$ python -q
>>> import numpy as np
>>> from numpy import linalg as LA
>>> np.set_printoptions(precision=2, suppress=True, linewidth=160)
>>> M = np.load("case1.npy")
>>> M
array([[0.43, 0.29, 0.29],
       [0.17, 0.5 , 0.33],
       [0.4 , 0.4 , 0.2 ]])
>>> w1 = np.array([[0, 1], [0, 1], [2, 0]])
>>> coef = np.array([1, 2])
>>> H = np.maximum(M @ w1 + coef, 0)
>>> (H > 0).astype(int)
array([[1, 1],
       [1, 1],
       [1, 1]])
>>> H
array([[1.57, 2.71],
       [1.67, 2.67],
       [1.4 , 2.8 ]])
>>> cent = np.array([[-1, -1, 4], [4, 4, 4]])
>>> (H @ cent).round(6).argmax(axis=1)
array([2, 2, 2])
>>> H @ cent
array([[ 9.29,  9.29, 17.14],
       [ 9.  ,  9.  , 17.33],
       [ 9.8 ,  9.8 , 16.8 ]])
>>> x = np.array([5, 2, -5])
>>> y = M @ x
>>> coef, lr = np.zeros(3), 1 / LA.norm(M, 2) ** 2
>>> for i in range(300):
...     coef -= lr * M.T @ (M @ coef - y)
...     if i % 50 == 0: print(i, round(LA.norm(M @ coef - y), 2))
... 
0 1.12
50 0.35
100 0.23
150 0.15
200 0.1
250 0.06
>>> coef
array([ 4.96,  1.77, -4.61])
>>> round(LA.cond(M), 2)
np.float64(10.91)
>>> ev, evecs = LA.eig(M)
>>> np.sort(LA.eigvals(LA.inv(M)))
array([-9.72,  1.  ,  4.32])
>>> np.sort(LA.eigvals(M @ M))
array([0.01, 0.05, 1.  ])
>>> print(ev)
[ 1.    0.23 -0.1 ]
>>> print(np.round(M @ evecs[:, 0] - ev[0] * evecs[:, 0], 2) + 0)
[0. 0. 0.]
>>> np.sort(LA.eigvals(M.T))
array([-0.1 ,  0.23,  1.  ])
>>> x = np.array([1, 0, 5])
>>> a = np.maximum(M @ x, 0)
>>> np.maximum(M @ (3 * x), 0)
array([5.57, 5.5 , 4.2 ])
>>> print(np.maximum(M @ x, 0) - np.maximum(-M @ x, 0))
[1.86 1.83 1.4 ]
>>> np.tanh(M @ x)
array([0.95, 0.95, 0.89])
>>> M * (a > 1e-9)[:, None]
array([[0.43, 0.29, 0.29],
       [0.17, 0.5 , 0.33],
       [0.4 , 0.4 , 0.2 ]])
>>> arr = np.load("arr.npy")
>>> arr
array([[0.2 , 0.5 , 0.3 ],
       [0.3 , 0.3 , 0.4 ],
       [0.17, 0.33, 0.5 ]])
>>> np.abs(arr).max()
np.float64(0.5)
>>> arr.sum(axis=1)
array([1., 1., 1.])
>>> round(float(LA.norm(arr)), 2)
1.05
>>> LA.matrix_rank(arr)
np.int64(3)
>>> rng = np.random.default_rng(789)
>>> idx = rng.permutation(3)
>>> out = arr[:, idx] * rng.choice([-1, 1], 3)
>>> out
array([[-0.3 , -0.5 ,  0.2 ],
       [-0.4 , -0.3 ,  0.3 ],
       [-0.5 , -0.33,  0.17]])
>>> left, _, Vh = LA.svd(arr.T @ out)
>>> np.round(LA.lstsq(arr, out)[0], 2) + 0
array([[ 0.,  0.,  1.],
       [ 0., -1.,  0.],
       [-1.,  0.,  0.]])
>>> np.round(left @ Vh, 2) + 0
array([[ 0.,  0.,  1.],
       [ 0., -1.,  0.],
       [-1.,  0.,  0.]])
>>> C2 = out.T @ out
>>> LA.eigvalsh(C2)[::-1]
array([1.06, 0.04, 0.01])
>>> LA.matrix_rank(C2)
np.int64(3)
>>> print(LA.svd(out, compute_uv=False) ** 2)
[1.06 0.04 0.01]
>>> out = np.array([[-2, 5, 4], [-2, -2, 2], [1, 3, 1]])
>>> out[-1] = out[0]
>>> J = out + 0.05 * np.eye(3)
>>> print(J)
[[-1.95  5.    4.  ]
 [-2.   -1.95  2.  ]
 [-2.    5.    4.05]]
>>> left, sig, Vh = LA.svd(J)
>>> print(np.argmax(sig[:-1] / (sig[1:] + 1e-6)) + 1)
2
>>> sig
array([9.5 , 3.42, 0.01])
>>> out = left[:, :2] @ np.diag(sig[:2]) @ Vh[:2]
>>> LA.matrix_rank(J, rtol=0.05)
np.int64(2)
>>> out
array([[-1.95,  5.  ,  4.  ],
       [-2.  , -1.95,  2.  ],
       [-2.  ,  5.  ,  4.05]])
>>> f = np.array([0, 5])
>>> np.convolve(J[1], f)
array([  0.  , -10.  ,  -9.75,  10.  ])
>>> np.cross(J[1, :3], J[2, :3])
array([-17.9,   4.1, -13.9])
>>> print(np.correlate(J[1], J[2], "full"))
[ -8.1  -17.9    2.35  13.9   -4.  ]
>>> print(np.polyval(f, J[1]))
[5. 5. 5.]
>>> blk = np.stack([J, -2 * J, J[::-1]])
>>> print(LA.norm(blk, axis=(1, 2)))
[10.1 20.2 10.1]
>>> print(LA.matrix_rank(blk.reshape(3, -1)))
2
>>> blk.shape
(3, 3, 3)
>>> (blk @ J.T).shape
(3, 3, 3)
>>> feats = np.loadtxt("layer0.csv", delimiter=",")
>>> feats
array([[ 0.32,  0.32, -0.11, -0.32],
       [ 0.32,  0.32, -0.11, -0.32],
       [-0.11, -0.11,  0.04,  0.11],
       [-0.32, -0.32,  0.11,  0.32]])
>>> x = np.array([3, 0, 2, 0])
>>> a = np.maximum(feats @ x, 0)
>>> a
array([0.75, 0.75, 0.  , 0.  ])
>>> np.maximum(feats @ (3 * x), 0)
array([2.25, 2.25, 0.  , 0.  ])
>>> left, sig, Vh = LA.svd(feats)
>>> np.argmax(sig[:-1] / (sig[1:] + 1e-6)) + 1
np.int64(1)
>>> out = left[:, :1] @ np.diag(sig[:1]) @ Vh[:1]
>>> LA.matrix_rank(feats, rtol=0.05)
np.int64(1)
>>> LA.matrix_rank(out)
np.int64(1)
>>> np.abs(np.diag(LA.qr(feats)[1])) > 1e-9
array([ True, False, False, False])
>>> f = np.array([2, 0, 5])
>>> np.array([np.convolve(row, f, "same") for row in feats])
array([[ 0.64,  1.39,  0.96, -0.54],
       [ 0.64,  1.39,  0.96, -0.54],
       [-0.21, -0.46, -0.32,  0.18],
       [-0.64, -1.39, -0.96,  0.54]])
>>> np.correlate(feats[3], feats[1], "full")
array([ 0.1 ,  0.14, -0.1 , -0.32, -0.1 ,  0.14,  0.1 ])
>>> np.convolve(feats[3], f)
array([-0.64, -0.64, -1.39, -0.96,  0.54,  1.61])
>>> left, sig, Vh = LA.svd(feats)
>>> evecs = Vh[:(sig > 1e-8).sum()]
>>> x = feats[2] + -2 * feats[1] + rng.integers(2) * np.eye(4)[1]
>>> x
array([-0.75,  0.25,  0.25,  0.75])
>>> round(LA.norm(x - evecs.T @ evecs @ x), 2)
np.float64(0.82)
>>> out = np.array([[0, 1], [0, 1]])
>>> E = np.tile(out, (2, 2))
>>> E
array([[0, 1, 0, 1],
       [0, 1, 0, 1],
       [0, 1, 0, 1],
       [0, 1, 0, 1]])
>>> r = LA.matrix_rank(E)
>>> r
np.int64(1)
>>> ns = LA.svd(E)[2][r:].T
>>> [int(LA.matrix_rank(np.delete(E, i, axis=0))) for i in range(4)]
[1, 1, 1, 1]
>>> LA.matrix_rank(E.T @ E), LA.matrix_rank(E @ E.T)
(np.int64(1), np.int64(1))
>>> ns @ ns.T
array([[ 1. ,  0. ,  0. ,  0. ],
       [ 0. ,  0.5,  0. , -0.5],
       [ 0. ,  0. ,  1. ,  0. ],
       [ 0. , -0.5,  0. ,  0.5]])
>>> np.einsum("ij,ji->", E, E)
np.int64(4)
>>> np.poly(E)
array([ 1., -2.,  0.,  0.,  0.])
>>> np.round(LA.det(2 * E), 2), round(LA.det(E), 2)
(np.float64(0.0), np.float64(0.0))
>>> np.einsum("ii->", E)
np.int64(2)
>>> print(np.kron(np.eye(2, dtype=int), E))
[[0 1 0 1 0 0 0 0]
 [0 1 0 1 0 0 0 0]
 [0 1 0 1 0 0 0 0]
 [0 1 0 1 0 0 0 0]
 [0 0 0 0 0 1 0 1]
 [0 0 0 0 0 1 0 1]
 [0 0 0 0 0 1 0 1]
 [0 0 0 0 0 1 0 1]]
>>> round(LA.eigvals(E).sum().real, 2)
np.float64(2.0)
>>> LA.eigvals(E)
array([0., 0., 2., 0.])
>>> th = np.radians(45)
>>> Rm = np.eye(4)
>>> Rm[2, 2] = Rm[0, 0] = np.cos(th)
>>> Rm[2, 0], Rm[0, 2] = -np.sin(th), np.sin(th)
>>> Rm
array([[ 0.71,  0.  ,  0.71,  0.  ],
       [ 0.  ,  1.  ,  0.  ,  0.  ],
       [-0.71,  0.  ,  0.71,  0.  ],
       [ 0.  ,  0.  ,  0.  ,  1.  ]])
>>> out = E @ Rm.T
>>> round(float(LA.det(Rm)), 2), np.round(np.trace(Rm), 2)
(1.0, np.float64(3.41))
>>> np.round(LA.svd(E, compute_uv=False), 2) + 0, np.round(LA.svd(out, compute_uv=False), 2) + 0
(array([2.83, 0.  , 0.  , 0.  ]), array([2.83, 0.  , 0.  , 0.  ]))
>>> np.allclose(E @ E.T, out @ out.T)
True
>>> cent = np.array([[2, 1, -1], [-3, 3, 2], [0, -3, -1]])
>>> W0 = (rng.random((15, 3)) < 0.25) @ cent
>>> W0
array([[-1,  4,  1],
       [ 2,  1, -1],
       [ 2,  1, -1],
       [ 0,  0,  0],
       [ 0,  0,  0],
       [ 0, -3, -1],
       [ 0,  0,  0],
       [ 0,  0,  0],
       [ 0,  0,  0],
       [ 2,  1, -1],
       [ 2, -2, -2],
       [ 0, -3, -1],
       [ 2,  1, -1],
       [ 0, -3, -1],
       [ 0,  0,  0]])
>>> dist = LA.norm(W0[:, None] - W0[None], axis=-1)
>>> (dist + 1e9 * np.eye(15)).round(6).argmin(axis=1)
array([ 3,  2,  1,  4,  3, 11,  3,  3,  3,  1,  5,  5,  1,  5,  3])
>>> LA.norm(W0, axis=1)
array([4.24, 2.45, 2.45, 0.  , 0.  , 3.16, 0.  , 0.  , 0.  , 2.45, 3.46, 3.16, 2.45, 3.16, 0.  ])
>>> dist[:5, :5]
array([[0.  , 4.69, 4.69, 4.24, 4.24],
       [4.69, 0.  , 0.  , 2.45, 2.45],
       [4.69, 0.  , 0.  , 2.45, 2.45],
       [4.24, 2.45, 2.45, 0.  , 0.  ],
       [4.24, 2.45, 2.45, 0.  , 0.  ]])
>>> LA.norm(W0 - W0.mean(axis=0), axis=1)
array([4.75, 1.9 , 1.9 , 0.83, 0.83, 2.9 , 0.83, 0.83, 0.83, 1.9 , 2.71, 2.9 , 1.9 , 2.9 , 0.83])
>>> dist[10]
array([7.35, 3.16, 3.16, 3.46, 3.46, 2.45, 3.46, 3.46, 3.46, 3.16, 0.  , 2.45, 3.16, 2.45, 3.46])
>>> data = np.load("out11.npy")
>>> print(data)
[[ 2 22 23]
 [ 2 10 11]
 [ 2 34 35]
 [ 2 14 15]
 [ 2  6  7]
 [ 2 10 11]
 [ 2  0  0]
 [ 2 26 27]
 [ 2 34 35]
 [ 2  2  3]
 [ 2 10 11]
 [ 2 26 27]
 [ 2 18 19]
 [ 2 26 27]
 [ 2  6  7]
 [ 2 10 11]
 [ 2 34 35]
 [ 2  0  0]
 [ 2 34 35]]
>>> out = data / LA.norm(data, axis=1, keepdims=True)
>>> C2 = out @ out.T
>>> LA.norm(out, axis=1)
array([1., 1., 1., 1., 1., 1., 1., 1., 1., 1., 1., 1., 1., 1., 1., 1., 1., 1., 1.])
>>> left, sig, Vh = LA.svd(data)
>>> np.argmax(sig[:-1] / (sig[1:] + 1e-6)) + 1
np.int64(1)
>>> sig
array([130.29,   5.07,   0.8 ])
>>> out = left[:, :1] @ np.diag(sig[:1]) @ Vh[:1]
>>> LA.matrix_rank(data, rtol=0.05)
np.int64(1)
>>> LA.matrix_rank(out)
np.int64(1)
>>> np.round(np.abs(data - out).max(), 2)
np.float64(1.99)
>>> round(LA.norm(data - out, 2), 2), round(sig[1], 2)
(np.float64(5.07), np.float64(5.07))
>>> X = np.array([[0.02, 0.0, -0.9],
...     [-0.48, -0.1, -1.8],
...     [-8.5, -1.7, -0.7],
...     [-7.0, -1.4, -0.7],
...     [-6.5, -1.3, 1.2],
...     [-4.49, -0.9, 0.4],
...     [6.5, 1.3, 0.1],
...     [1.48, 0.3, 0.1],
...     [1.96, 0.4, 0.0],
...     [0.5, 0.1, -0.6],
...     [-3.04, -0.6, 0.6],
...     [-4.5, -0.9, 3.1],
...     [-7.52, -1.5, 0.1]])
>>> left, sig, Vh = LA.svd(X)
>>> sig
array([18.22,  4.04,  0.01])
>>> out = left[:, :2] @ np.diag(sig[:2]) @ Vh[:2]
>>> np.round(LA.norm(X - out) / LA.norm(X), 2)
np.float64(0.0)
>>> round(float(LA.norm(X - out, 2)), 2), round(float(sig[2]), 2)
(0.01, 0.01)
>>> np.round(np.abs(X - out).max(), 2)
np.float64(0.01)
>>> Ac = X - X.mean(axis=0)
>>> evecs = LA.svd(Ac)[2][:2]
>>> out = Ac - Ac @ evecs.T @ evecs
>>> print(np.round(out.std(axis=0), 2) + 0)
[0. 0. 0.]
